% ipython --no-banner

In [1]: import numpy as np

In [2]: np.set_printoptions(suppress=True, linewidth=160)

In [3]: rd = lambda a: np.round(a, 3) + 0

In [4]: rng = np.random.default_rng(7932)

In [5]: idx = rng.integers(0, 2, 9)

In [6]: K = (idx[:, None] == idx) * 3 + np.eye(9)

In [7]: K
Out[7]: 
array([[4., 0., 0., 3., 3., 0., 3., 3., 0.],
       [0., 4., 3., 0., 0., 3., 0., 0., 3.],
       [0., 3., 4., 0., 0., 3., 0., 0., 3.],
       [3., 0., 0., 4., 3., 0., 3., 3., 0.],
       [3., 0., 0., 3., 4., 0., 3., 3., 0.],
       [0., 3., 3., 0., 0., 4., 0., 0., 3.],
       [3., 0., 0., 3., 3., 0., 4., 3., 0.],
       [3., 0., 0., 3., 3., 0., 3., 4., 0.],
       [0., 3., 3., 0., 0., 3., 0., 0., 4.]])

In [8]: # equal to its transpose

In [9]: evals, evecs = np.linalg.eigh(K)

In [10]: rd(evecs @ np.diag(evals) @ evecs.T)
Out[10]: 
array([[4., 0., 0., 3., 3., 0., 3., 3., 0.],
       [0., 4., 3., 0., 0., 3., 0., 0., 3.],
       [0., 3., 4., 0., 0., 3., 0., 0., 3.],
       [3., 0., 0., 4., 3., 0., 3., 3., 0.],
       [3., 0., 0., 3., 4., 0., 3., 3., 0.],
       [0., 3., 3., 0., 0., 4., 0., 0., 3.],
       [3., 0., 0., 3., 3., 0., 4., 3., 0.],
       [3., 0., 0., 3., 3., 0., 3., 4., 0.],
       [0., 3., 3., 0., 0., 3., 0., 0., 4.]])

In [11]: rd(evecs.T @ K @ evecs)
Out[11]: 
array([[ 1.,  0.,  0.,  0.,  0.,  0.,  0.,  0.,  0.],
       [ 0.,  1.,  0.,  0.,  0.,  0.,  0.,  0.,  0.],
       [ 0.,  0.,  1.,  0.,  0.,  0.,  0.,  0.,  0.],
       [ 0.,  0.,  0.,  1.,  0.,  0.,  0.,  0.,  0.],
       [ 0.,  0.,  0.,  0.,  1.,  0.,  0.,  0.,  0.],
       [ 0.,  0.,  0.,  0.,  0.,  1.,  0.,  0.,  0.],
       [ 0.,  0.,  0.,  0.,  0.,  0.,  1.,  0.,  0.],
       [ 0.,  0.,  0.,  0.,  0.,  0.,  0., 13.,  0.],
       [ 0.,  0.,  0.,  0.,  0.,  0.,  0.,  0., 16.]])

In [12]: rd(evecs.T @ evecs)
Out[12]: 
array([[1., 0., 0., 0., 0., 0., 0., 0., 0.],
       [0., 1., 0., 0., 0., 0., 0., 0., 0.],
       [0., 0., 1., 0., 0., 0., 0., 0., 0.],
       [0., 0., 0., 1., 0., 0., 0., 0., 0.],
       [0., 0., 0., 0., 1., 0., 0., 0., 0.],
       [0., 0., 0., 0., 0., 1., 0., 0., 0.],
       [0., 0., 0., 0., 0., 0., 1., 0., 0.],
       [0., 0., 0., 0., 0., 0., 0., 1., 0.],
       [0., 0., 0., 0., 0., 0., 0., 0., 1.]])

In [13]: np.abs(evecs[:, -1]).round(6).argmax()
Out[13]: np.int64(0)

In [14]: rd(evals)
Out[14]: array([ 1.,  1.,  1.,  1.,  1.,  1.,  1., 13., 16.])

In [15]: rd(np.linalg.eigvalsh(K @ K))
Out[15]: array([  1.,   1.,   1.,   1.,   1.,   1.,   1., 169., 256.])

In [16]: L = np.linalg.cholesky(K)

In [17]: K / np.sqrt(np.outer(np.diag(K), np.diag(K)))
Out[17]: 
array([[1.  , 0.  , 0.  , 0.75, 0.75, 0.  , 0.75, 0.75, 0.  ],
       [0.  , 1.  , 0.75, 0.  , 0.  , 0.75, 0.  , 0.  , 0.75],
       [0.  , 0.75, 1.  , 0.  , 0.  , 0.75, 0.  , 0.  , 0.75],
       [0.75, 0.  , 0.  , 1.  , 0.75, 0.  , 0.75, 0.75, 0.  ],
       [0.75, 0.  , 0.  , 0.75, 1.  , 0.  , 0.75, 0.75, 0.  ],
       [0.  , 0.75, 0.75, 0.  , 0.  , 1.  , 0.  , 0.  , 0.75],
       [0.75, 0.  , 0.  , 0.75, 0.75, 0.  , 1.  , 0.75, 0.  ],
       [0.75, 0.  , 0.  , 0.75, 0.75, 0.  , 0.75, 1.  , 0.  ],
       [0.  , 0.75, 0.75, 0.  , 0.  , 0.75, 0.  , 0.  , 1.  ]])

In [18]: rd(np.prod(np.diag(L)) ** 2), rd(np.linalg.det(K))
Out[18]: (np.float64(208.0), np.float64(208.0))

In [19]: rd(np.diag(L) ** 2)
Out[19]: array([4.   , 4.   , 1.75 , 1.75 , 1.429, 1.429, 1.3  , 1.231, 1.3  ])

In [20]: X = np.loadtxt("test14.csv", delimiter=",")

In [21]: rd(X)
Out[21]: 
array([[ 0.052, -0.052, -0.121, -0.155, -0.086,  0.017],
       [-0.052,  0.052,  0.121,  0.155,  0.086, -0.017],
       [-0.121,  0.121,  0.282,  0.362,  0.201, -0.04 ],
       [-0.155,  0.155,  0.362,  0.466,  0.259, -0.052],
       [-0.086,  0.086,  0.201,  0.259,  0.144, -0.029],
       [ 0.017, -0.017, -0.04 , -0.052, -0.029,  0.006]])

In [22]: # a projection of rank 1

In [23]: U, sig, Vt = np.linalg.svd(X)

In [24]: np.argmax(sig[:-1] / (sig[1:] + 1e-6)) + 1
Out[24]: np.int64(1)

In [25]: M2 = U[:, :1] @ np.diag(sig[:1]) @ Vt[:1]

In [26]: np.linalg.matrix_rank(X, rtol=0.05)
Out[26]: np.int64(1)

In [27]: rd(np.linalg.norm(X - M2) / np.linalg.norm(X))
Out[27]: np.float64(0.0)

In [28]: arr = np.loadtxt("data.csv", delimiter=",")

In [29]: arr
Out[29]: 
array([[  0.,  -2.,  -6.,  -8.,   6.,   3.,  -2.,  -7.,   3.,  -3.],
       [  2.,   0.,   1.,   8.,   8.,  -6.,   2.,   3.,  -5.,  -6.],
       [  6.,  -1.,   0., -10.,  -3.,  -2.,  -5.,  -4.,   0.,  -1.],
       [  8.,  -8.,  10.,   0.,  -8.,  -8.,   4.,  -2.,   1.,  -1.],
       [ -6.,  -8.,   3.,   8.,   0.,  -3.,   0.,   0.,   0.,  -3.],
       [ -3.,   6.,   2.,   8.,   3.,   0.,   1.,   2.,   1.,  -2.],
       [  2.,  -2.,   5.,  -4.,   0.,  -1.,   0.,   1.,   3.,  -3.],
       [  7.,  -3.,   4.,   2.,   0.,  -2.,  -1.,   0.,   1.,  -1.],
       [ -3.,   5.,   0.,  -1.,   0.,  -1.,  -3.,  -1.,   0.,   2.],
       [  3.,   6.,   1.,   1.,   3.,   2.,   3.,   1.,  -2.,   0.]])

In [30]: # skew, so no eigenvalue has a real part

In [31]: q, Rm = np.linalg.qr(arr)

In [32]: rd(q @ Rm)
Out[32]: 
array([[  0.,  -2.,  -6.,  -8.,   6.,   3.,  -2.,  -7.,   3.,  -3.],
       [  2.,   0.,   1.,   8.,   8.,  -6.,   2.,   3.,  -5.,  -6.],
       [  6.,  -1.,   0., -10.,  -3.,  -2.,  -5.,  -4.,   0.,  -1.],
       [  8.,  -8.,  10.,   0.,  -8.,  -8.,   4.,  -2.,   1.,  -1.],
       [ -6.,  -8.,   3.,   8.,   0.,  -3.,   0.,   0.,   0.,  -3.],
       [ -3.,   6.,   2.,   8.,   3.,   0.,   1.,   2.,   1.,  -2.],
       [  2.,  -2.,   5.,  -4.,   0.,  -1.,   0.,   1.,   3.,  -3.],
       [  7.,  -3.,   4.,   2.,   0.,  -2.,  -1.,   0.,   1.,  -1.],
       [ -3.,   5.,   0.,  -1.,   0.,  -1.,  -3.,  -1.,   0.,   2.],
       [  3.,   6.,   1.,   1.,   3.,   2.,   3.,   1.,  -2.,   0.]])

In [33]: rd(np.abs(np.diag(Rm)))
Out[33]: array([14.832, 15.018, 11.264, 14.17 ,  9.262,  6.016,  5.676,  5.045,  3.01 ,  2.61 ])

In [34]: rd(abs(Rm[0, 0])), rd(np.linalg.norm(arr[:, 0]))
Out[34]: (np.float64(14.832), np.float64(14.832))

In [35]: q.shape, Rm.shape
Out[35]: ((10, 10), (10, 10))

In [36]: vec = np.array([5, 5, 3, -2, 1, -5, 3, 0, 3, 1])

In [37]: vec @ arr @ vec
Out[37]: np.float64(0.0)

In [38]: rd(np.linalg.svd(arr, compute_uv=False))
Out[38]: array([23.574, 23.574, 13.568, 13.568,  7.131,  7.131,  4.747,  4.747,  1.95 ,  1.95 ])

In [39]: q = np.linalg.solve(np.eye(10) - arr, np.eye(10) + arr)

In [40]: rd(np.linalg.det(q))
Out[40]: np.float64(1.0)

In [41]: idx = rng.permutation(10)

In [42]: idx
Out[42]: array([4, 1, 9, 7, 5, 3, 8, 0, 2, 6])

In [43]: M2 = arr[idx][:, idx]

In [44]: np.trace(M2)
Out[44]: np.float64(0.0)

In [45]: np.diag(M2)
Out[45]: array([0., 0., 0., 0., 0., 0., 0., 0., 0., 0.])

In [46]: feats = np.load("mat.npy")

In [47]: feats
Out[47]: 
array([[-4,  6,  0,  0,  3],
       [ 1,  6,  0,  2,  1],
       [ 5,  1, -3, -1,  4],
       [ 3, -2,  0, -1,  6],
       [ 3, -1, -2,  0,  3],
       [ 0,  2, -5, -2,  3],
       [ 5,  1, -3, -1,  4],
       [ 0,  0,  0,  0,  0],
       [ 2,  2,  1,  2,  6],
       [ 0,  0,  0,  0,  0],
       [ 0,  0,  0,  0,  0],
       [ 0,  0,  0,  0,  0],
       [-1,  3,  3,  2,  3]])

In [48]: # row 6 repeats row 2

In [49]: d = np.linalg.norm(feats[:, None] - feats[None], axis=-1)

In [50]: d[10].round(6).argsort(kind="stable")[:4]
Out[50]: array([ 7,  9, 10, 11])

In [51]: d.mean(axis=1).argmax()
Out[51]: np.int64(0)

In [52]: rd(np.linalg.norm(feats, axis=1))
Out[52]: array([7.81 , 6.481, 7.211, 7.071, 4.796, 6.481, 7.211, 0.   , 7.   , 0.   , 0.   , 0.   , 5.657])

In [53]: rd(d[10])
Out[53]: array([7.81 , 6.481, 7.211, 7.071, 4.796, 6.481, 7.211, 0.   , 7.   , 0.   , 0.   , 0.   , 5.657])

In [54]: rd(np.linalg.norm(feats - feats.mean(axis=0), axis=1))
Out[54]: array([6.912, 5.278, 4.915, 5.364, 3.364, 4.962, 4.915, 3.163, 4.447, 3.163, 3.163, 3.163, 4.946])

In [55]: np.unravel_index(d.round(6).argmax(), d.shape)
Out[55]: (np.int64(0), np.int64(3))

In [56]: W0 = np.loadtxt("a.csv", delimiter=",")

In [57]: W0
Out[57]: 
array([[-1.95,  7.  ,  6.  ,  9.  , -2.  , -5.  , -6.  ,  6.  ,  5.  ,  6.  ,  8.  ,  9.  ,  1.  , -8.  ,  2.  ],
       [-4.  , -7.95,  3.  ,  3.  , -7.  ,  7.  ,  8.  ,  0.  ,  0.  , -3.  ,  9.  ,  4.  ,  2.  ,  4.  , -7.  ],
       [ 3.  ,  0.  ,  3.05,  7.  ,  5.  , -7.  ,  0.  ,  8.  ,  2.  , -4.  , -8.  , -8.  ,  1.  ,  0.  ,  6.  ],
       [ 6.  ,  4.  , -3.  , -5.95,  0.  , -7.  , -7.  , -3.  ,  2.  ,  1.  ,  4.  , -8.  ,  7.  ,  5.  ,  1.  ],
       [-6.  ,  9.  ,  9.  , -3.  , -8.95, -7.  , -6.  ,  2.  ,  1.  , -1.  , -6.  ,  0.  , -6.  ,  2.  ,  3.  ],
       [ 3.  , -3.  , -6.  ,  0.  ,  5.  , -4.95, -7.  , -6.  ,  3.  ,  7.  , -2.  ,  1.  , -6.  , -6.  , -5.  ],
       [ 3.  ,  2.  , -7.  ,  0.  , -1.  , -1.  ,  1.05, -8.  ,  6.  , -5.  , -9.  , -2.  , -8.  , -3.  , -9.  ],
       [-8.  , -3.  , -1.  , -2.  , -9.  ,  9.  , -2.  , -5.95,  1.  , -7.  ,  3.  ,  5.  ,  0.  , -4.  ,  2.  ],
       [-1.  , -1.  ,  5.  ,  8.  ,  8.  , -9.  , -6.  , -4.  ,  9.05,  1.  , -3.  , -3.  , -1.  ,  2.  ,  2.  ],
       [-1.  ,  8.  ,  2.  , -7.  , -9.  ,  0.  ,  8.  , -3.  ,  3.  , -6.95, -7.  ,  3.  , -8.  ,  1.  ,  1.  ],
       [-2.  ,  2.  ,  8.  , -6.  , -2.  , -3.  , -2.  , -6.  ,  7.  , -2.  , -7.95,  5.  ,  7.  ,  0.  , -4.  ],
       [ 8.  ,  5.  ,  3.  ,  4.  , -7.  ,  6.  ,  5.  ,  8.  ,  8.  ,  3.  ,  0.  ,  4.05, -2.  , -9.  , -2.  ],
       [ 2.  , -8.  ,  5.  ,  6.  , -2.  , -5.  ,  9.  , -1.  , -5.  ,  2.  ,  2.  , -3.  , -5.95,  8.  ,  9.  ],
       [-3.  ,  9.  ,  5.  , -2.  ,  4.  ,  5.  ,  6.  , -1.  ,  1.  , -1.  ,  9.  ,  2.  , -2.  , -4.95, -6.  ],
       [-2.  ,  7.  ,  6.  ,  9.  , -2.  , -5.  , -6.  ,  6.  ,  5.  ,  6.  ,  8.  ,  9.  ,  1.  , -8.  ,  2.05]])

In [58]: t3 = np.stack([W0, 3 * W0, W0[::-1]])

In [59]: rd(np.linalg.norm(t3, axis=(1, 2)))
Out[59]: array([ 79.998, 239.995,  79.998])

In [60]: (t3 @ W0.T).shape
Out[60]: (3, 15, 15)

In [61]: rd(np.einsum("bij,cij->bc", t3, t3))
Out[61]: 
array([[ 6399.737, 19199.212,  1874.802],
       [19199.212, 57597.638,  5624.408],
       [ 1874.802,  5624.408,  6399.737]])

In [62]: np.linalg.cond(W0) > 100
Out[62]: np.True_

In [63]: rd(np.linalg.norm(W0, 2) / np.linalg.norm(W0))
Out[63]: np.float64(0.47)

In [64]: np.linalg.matrix_rank(W0, rtol=0.1)
Out[64]: np.int64(13)

In [65]: [round(float(x), 3) for x in np.linalg.svd(W0, compute_uv=False)[:3]]
Out[65]: [37.565, 35.337, 31.377]

In [66]: idx = rng.permutation(15)

In [67]: idx
Out[67]: array([ 8, 11,  3,  0,  4,  9, 10, 12, 13, 14,  1,  7,  5,  2,  6])

In [68]: M2 = W0[idx][:, idx]

In [69]: rd(np.trace(M2))
Out[69]: np.float64(-42.25)

In [70]: np.diag(M2)
Out[70]: array([ 9.05,  4.05, -5.95, -1.95, -8.95, -6.95, -7.95, -5.95, -4.95,  2.05, -7.95, -5.95, -4.95,  3.05,  1.05])

In [71]: rd(np.sort(np.abs(np.linalg.eigvals(M2))))
Out[71]: array([ 0.05 ,  5.651,  5.651,  9.658,  9.658, 14.845, 14.845, 15.126, 15.126, 17.63 , 17.63 , 17.98 , 19.423, 19.423, 21.571])

In [72]: U, sig, Vt = np.linalg.svd(W0)

In [73]: rd(sig)
Out[73]: array([37.565, 35.337, 31.377, 27.477, 23.326, 20.018, 17.243, 16.276, 14.279, 11.782,  9.215,  6.478,  4.048,  2.721,  0.021])

In [74]: np.argmax(sig[:-1] / (sig[1:] + 1e-6)) + 1
Out[74]: np.int64(14)

In [75]: M2 = U[:, :14] @ np.diag(sig[:14]) @ Vt[:14]

In [76]: rd(np.abs(W0 - M2).max())
Out[76]: np.float64(0.008)

In [77]: np.linalg.matrix_rank(M2)
Out[77]: np.int64(14)

In [78]: rd(np.linalg.norm(W0 - M2, 2)), rd(sig[14])
Out[78]: (np.float64(0.021), np.float64(0.021))
